% ipython --no-banner

In [1]: import numpy as np

In [2]: import numpy.linalg as la

In [3]: np.set_printoptions(suppress=True, linewidth=120)

In [4]: E = np.load("data.npy")

In [5]: print(E)
[[ 3  0  3]
 [ 3  0  3]
 [-1 -1  1]
 [-2  3  1]]

In [6]: blk = np.stack([E, 2 * E, E[::-1]])

In [7]: print((blk @ E.T).shape)
(3, 4, 4)

In [8]: print(blk.sum(axis=0))
[[ 7  3 10]
 [ 8 -1 10]
 [ 0 -3  6]
 [-3  9  6]]

In [9]: print(np.einsum("bij,cij->bc", blk, blk))
[[ 53 106  -6]
 [106 212 -12]
 [ -6 -12  53]]

In [10]: q, vecs = la.qr(E[:, :1])[0], la.qr(E[:, 1:])[0]

In [11]: sv = la.svd(q.T @ vecs, compute_uv=False)

In [12]: print(sv.round(3))
[0.823]

In [13]: print(np.round(np.degrees(np.arccos(sv.clip(0, 1))), 3))
[34.66]

In [14]: print(np.diff(E, axis=0))
[[ 0  0  0]
 [-4 -1 -2]
 [-1  4  0]]

In [15]: print(la.matrix_rank(E))
3

In [16]: print(np.round(la.svd(E, compute_uv=False), 3))
[6.065 3.635 1.732]

In [17]: print(np.abs(E).max())
3

In [18]: def softmax(z):
    ...:     e = np.exp(z - z.max(axis=-1, keepdims=True))
    ...:     return e / e.sum(axis=-1, keepdims=True)
    ...: 

In [19]: print(np.round(softmax(E[0]), 3))
[0.488 0.024 0.488]

In [20]: print(np.round(softmax(E).sum(axis=1), 3))
[1. 1. 1. 1.]

In [21]: print(np.round(softmax(10 * E[0]), 3) + 0)
[0.5 0.  0.5]

In [22]: scores = E @ E.T / np.sqrt(3)

In [23]: print(np.round(softmax(scores), 3) + 0)
[[0.5   0.5   0.    0.   ]
 [0.5   0.5   0.    0.   ]
 [0.116 0.116 0.653 0.116]
 [0.    0.    0.    1.   ]]

In [24]: print(np.round(softmax(scores + np.triu(np.full(scores.shape, -np.inf), 1)), 3) + 0)
[[1.    0.    0.    0.   ]
 [0.5   0.5   0.    0.   ]
 [0.131 0.131 0.739 0.   ]
 [0.    0.    0.    1.   ]]

In [25]: print(np.round(softmax(scores)[0] @ E, 3) + 0)
[3. 0. 3.]

In [26]: feats = np.tril(np.array([[3, 0], [-2, 3]]), -1) + np.eye(2, dtype=int)

In [27]: print(feats)
[[ 1  0]
 [-2  1]]

In [28]: print(la.norm(feats, axis=1).argmax())
1

In [29]: print(np.round(la.norm(feats, axis=0), 3))
[2.236 1.   ]

In [30]: print(feats[0] @ feats[1])
-2

In [31]: print(round(float(la.norm(feats[0] - feats[1])), 3))
3.162

In [32]: print(round(float(la.norm(feats) ** 2 / la.norm(feats, 2) ** 2), 3))
1.029

In [33]: proj = np.triu(np.array([[1, 7], [3, 7]]), 1) + np.eye(2)

In [34]: M2 = proj @ feats @ la.inv(proj)

In [35]: print(np.round(np.poly(M2), 3))
[ 1. -2.  1.]

In [36]: print(la.matrix_rank(M2))
2

In [37]: m1 = np.array([[8, 9], [8, 9]])

In [38]: print(np.round(m1 @ la.pinv(m1) @ m1, 3))
[[8. 9.]
 [8. 9.]]

In [39]: print(np.abs(np.diag(la.qr(m1)[1])) > 1e-9)
[ True False]

In [40]: print(np.allclose(m1[:-1].T @ la.lstsq(m1[:-1].T, m1[-1])[0], m1[-1]))
True

In [41]: U, sv, vt = la.svd(m1)

In [42]: print(sv.round(3) + 0)
[17.029  0.   ]

In [43]: print(np.argmax(sv[:-1] / (sv[1:] + 1e-6)) + 1)
1

In [44]: M2 = U[:, :1] @ np.diag(sv[:1]) @ vt[:1]

In [45]: print(M2.round(3))
[[8. 9.]
 [8. 9.]]

In [46]: print(np.round(np.abs(m1 - M2).max(), 3))
0.0

In [47]: print(la.matrix_rank(M2))
1

In [48]: print(la.matrix_rank(m1, rtol=0.05))
1

In [49]: print(round(la.norm(m1, 2) / la.norm(m1), 3))
1.0

In [50]: vec = np.array([3, -3])

In [51]: print(np.sign((m1 @ vec).round(6)))
[-1 -1]

In [52]: print(m1 * vec)
[[ 24 -27]
 [ 24 -27]]

In [53]: print((m1 * vec).sum(axis=1))
[-3 -3]

In [54]: print(round(float(la.det(m1)), 3))
0.0

In [55]: print((m1 - m1.T) / 2)
[[ 0.   0.5]
 [-0.5  0. ]]

In [56]: print(round(np.abs(la.eigvals(m1)).max(), 3))
17.0

In [57]: print(la.matrix_power(m1, 2))
[[136 153]
 [136 153]]

In [58]: J = np.loadtxt("block0.csv", delimiter=",")

In [59]: print(J)
[[ 5. -4.  5.]
 [ 0.  9.  6.]
 [ 0. -2. -5.]]

In [60]: evals, vecs = la.eig(J)

In [61]: print(np.round(np.sort(la.eigvals(J.T)), 3))
[-4.083  5.     8.083]

In [62]: proj = np.triu(np.array([[0, 0, 5], [-3, 3, -2], [-4, 5, 0]]), 1) + np.eye(3)

In [63]: M2 = proj @ J @ la.inv(proj)

In [64]: print(M2)
[[  5. -14. -73.]
 [  0.  13.  42.]
 [  0.  -2.  -9.]]

In [65]: print(la.matrix_rank(M2))
3

In [66]: print(np.round(softmax(10 * m1[0]), 3) + 0)
[0. 1.]

In [67]: print(np.round(softmax(m1[0] + -1), 3))
[0.269 0.731]

In [68]: scores = m1 @ m1.T / np.sqrt(2)

In [69]: print(softmax(scores).round(6).argmax(axis=1))
[0 0]

In [70]: print(softmax(scores)[0] @ m1)
[8. 9.]

In [71]: K = np.load("dump.npy")

In [72]: print(K)
[[ 5.  0.  0. -2.]
 [ 0.  4.  0.  0.]
 [ 0.  0.  4.  0.]
 [-2.  0.  0.  8.]]

In [73]: rng = np.random.default_rng(76)

In [74]: idx = rng.permutation(4)

In [75]: M2 = K[:, idx] * rng.choice([-1, 1], 4)

In [76]: print(M2)
[[-2. -0.  0.  5.]
 [ 0. -0.  4.  0.]
 [ 0. -4.  0.  0.]
 [ 8. -0.  0. -2.]]

In [77]: U, _, vt = la.svd(K.T @ M2)

In [78]: print(idx)
[3 2 1 0]

In [79]: q = M2.astype(float).copy()

In [80]: for j in range(4):
    ...:     q[:, j] -= q[:, :j] @ (q[:, :j].T @ q[:, j])
    ...:     q[:, j] /= la.norm(q[:, j])
    ...: 

In [81]: print(np.round(q.T @ M2, 3) + 0)
[[ 8.246  0.     0.    -3.153]
 [ 0.     4.     0.     0.   ]
 [ 0.     0.     4.     0.   ]
 [ 0.     0.     0.     4.366]]

In [82]: print(q.round(3))
[[-0.243 -0.     0.     0.97 ]
 [ 0.    -0.     1.     0.   ]
 [ 0.    -1.     0.     0.   ]
 [ 0.97  -0.     0.     0.243]]

In [83]: vec = np.array([-3, 2, -1, -3])

In [84]: rhs = K @ vec

In [85]: print(rhs)
[ -9.   8.  -4. -18.]

In [86]: print(np.round(la.solve(K, rhs), 3))
[-3.  2. -1. -3.]

In [87]: print(np.round(la.solve(K.T, K[2]), 3))
[0. 0. 1. 0.]

In [88]: print(np.round(la.solve(K, K[:, 2]), 3))
[0. 0. 1. 0.]

In [89]: print(np.round(la.solve(K, 5 * rhs), 3))
[-15.  10.  -5. -15.]
